% ipython --no-banner

In [1]: import numpy as np

In [2]: from numpy import linalg as LA

In [3]: np.set_printoptions(precision=3, suppress=True, linewidth=120, legacy="1.25")

In [4]: F = np.loadtxt("out2.csv", delimiter=",")

In [5]: F
Out[5]: 
array([[ 1.,  1., -1., -2.,  2.,  2., -2., -2.,  0.,  0.,  1., -2.,  2.],
       [-1., -1., -3., -4.,  0.,  0., -4., -4., -2., -2., -1., -4.,  0.],
       [ 3.,  3.,  1.,  0.,  4.,  4.,  0.,  0.,  2.,  2.,  3.,  0.,  4.],
       [ 2.,  2.,  0., -1.,  3.,  3., -1., -1.,  1.,  1.,  2., -1.,  3.],
       [ 6.,  6.,  4.,  3.,  7.,  7.,  3.,  3.,  5.,  5.,  6.,  3.,  7.],
       [ 2.,  2.,  0., -1.,  3.,  3., -1., -1.,  1.,  1.,  2., -1.,  3.],
       [ 2.,  2.,  0., -1.,  3.,  3., -1., -1.,  1.,  1.,  2., -1.,  3.],
       [ 3.,  3.,  1.,  0.,  4.,  4.,  0.,  0.,  2.,  2.,  3.,  0.,  4.],
       [-4., -4., -6., -7., -3., -3., -7., -7., -5., -5., -4., -7., -3.],
       [ 4.,  4.,  2.,  1.,  5.,  5.,  1.,  1.,  3.,  3.,  4.,  1.,  5.],
       [-3., -3., -5., -6., -2., -2., -6., -6., -4., -4., -3., -6., -2.],
       [ 6.,  6.,  4.,  3.,  7.,  7.,  3.,  3.,  5.,  5.,  6.,  3.,  7.],
       [-4., -4., -6., -7., -3., -3., -7., -7., -5., -5., -4., -7., -3.],
       [ 2.,  2.,  0., -1.,  3.,  3., -1., -1.,  1.,  1.,  2., -1.,  3.],
       [-1., -1., -3., -4.,  0.,  0., -4., -4., -2., -2., -1., -4.,  0.]])

In [6]: np.round(LA.norm(F, 2) / LA.norm(F), 3)
Out[6]: 0.893

In [7]: [round(float(x), 3) for x in LA.svd(F, compute_uv=False)[:3]]
Out[7]: [43.447, 21.848, 0.0]

In [8]: np.argsort(-LA.norm(F, axis=0).round(6), kind="stable")[:3]
Out[8]: array([ 4,  5, 12])

In [9]: LA.cond(F) > 100
Out[9]: True
